$ python -q
>>> import numpy as np
>>> np.set_printoptions(precision=2, suppress=True, linewidth=100, floatmode="fixed")
>>> tidy = lambda a: np.round(a, 2) + 0
>>> A = np.load("mat.npy")
>>> A
array([[2.30, 2.00, 5.00, 4.00],
       [0.00, 0.30, 0.00, 2.00],
       [4.00, 1.00, 4.30, 3.00],
       [2.00, 2.00, 5.00, 4.30]])
>>> rng = np.random.default_rng(475)
>>> z = rng.permutation(4)
>>> z
array([0, 3, 1, 2])
>>> Y = A[z][:, z]
>>> Y
array([[2.30, 4.00, 2.00, 5.00],
       [2.00, 4.30, 2.00, 5.00],
       [0.00, 2.00, 0.30, 0.00],
       [4.00, 3.00, 1.00, 4.30]])
>>> tidy(np.sort(np.abs(np.linalg.eigvals(Y))))
array([ 0.30,  0.63,  1.31, 11.58])
>>> np.diag(Y)
array([2.30, 4.30, 0.30, 4.30])
>>> W = np.array([[2, 0, -3, -1, -2],
...     [-2, 0, 3, -2, -1],
...     [0, 2, -2, -3, 3],
...     [-2, 2, 3, 0, 2]])
>>> b = np.array([2, 3, 3, 3, 3])
>>> act = np.maximum(A @ W + b, 0)
>>> (act > 0).mean(axis=0)
array([0.25, 1.00, 0.75, 0.25, 1.00])
>>> (act > 0).astype(int)
array([[0, 1, 1, 0, 1],
       [0, 1, 1, 1, 1],
       [1, 1, 0, 0, 1],
       [0, 1, 1, 0, 1]])
>>> Z = np.array([[1, 2, 0], [1, 1, 2], [1, 2, 1], [2, 1, 0], [1, 0, 0]])
>>> (act @ Z).round(6).argmax(axis=1)
array([2, 1, 2, 2])
>>> Uu, sig, vt = np.linalg.svd(A)
>>> np.argmax(sig[:-1] / (sig[1:] + 1e-6)) + 1
np.int64(3)
>>> Y = Uu[:, :3] @ np.diag(sig[:3]) @ vt[:3]
>>> np.linalg.matrix_rank(Y)
np.int64(3)
>>> tidy(np.linalg.norm(A - Y) / np.linalg.norm(A))
np.float64(0.01)
>>> K = np.load("block16.npy")
>>> K
array([[-1.00, -1.00,  1.00, -1.00],
       [ 0.00,  0.00,  0.00,  0.00],
       [ 1.00,  1.00, -1.00,  1.00],
       [ 3.00,  3.00, -3.00,  3.00]])
>>> Y = A / np.linalg.norm(A, axis=1, keepdims=True)
>>> C2 = Y @ Y.T
>>> (C2 - 2 * np.eye(4)).round(6).argmax(axis=1)
array([3, 3, 0, 0])
>>> tidy(C2)
array([[1.00, 0.60, 0.95, 1.00],
       [0.60, 1.00, 0.47, 0.63],
       [0.95, 0.47, 1.00, 0.93],
       [1.00, 0.63, 0.93, 1.00]])
>>> np.argwhere(np.triu(np.abs(C2) > 0.95, 1))
array([[0, 3]])
>>> tidy(C2[1])
array([0.60, 1.00, 0.47, 0.63])
>>> mat = np.load("arr.npy")
>>> mat
array([[ 13.37,   1.19,  -0.74],
       [ 13.44, -12.60,  -1.25],
       [ -1.78,   0.77,  -4.57],
       [-10.65,  30.26,   6.16],
       [  3.93,  -3.25,  -0.84],
       [ -6.80,  -1.11,   0.80],
       [ -8.98,  -6.78,  -4.80],
       [ -3.05,  -1.29,  21.03],
       [ 16.14,  26.71, -14.15],
       [ -2.92,   0.16,   2.90],
       [-13.92,  -2.67,  23.43],
       [ -2.21,  -4.43,  27.43],
       [ 22.15,  18.45,  -5.01],
       [ -7.86,   6.40, -23.51],
       [  1.53,   9.71, -22.69]])
>>> Y = K[0, 0] * K[1:] - np.outer(K[1:, 0], K[0])
>>> Y
array([[ 0.00,  0.00, -0.00,  0.00],
       [ 0.00,  0.00,  0.00,  0.00],
       [ 0.00,  0.00,  0.00,  0.00]])
>>> np.linalg.matrix_rank(Y), np.linalg.matrix_rank(K)
(np.int64(0), np.int64(1))
>>> print(np.flatnonzero(~Y.round(6).any(axis=1)))
[0 1 2]
>>> K[:, 0] / K[0, 0]
array([ 1.00, -0.00, -1.00, -3.00])
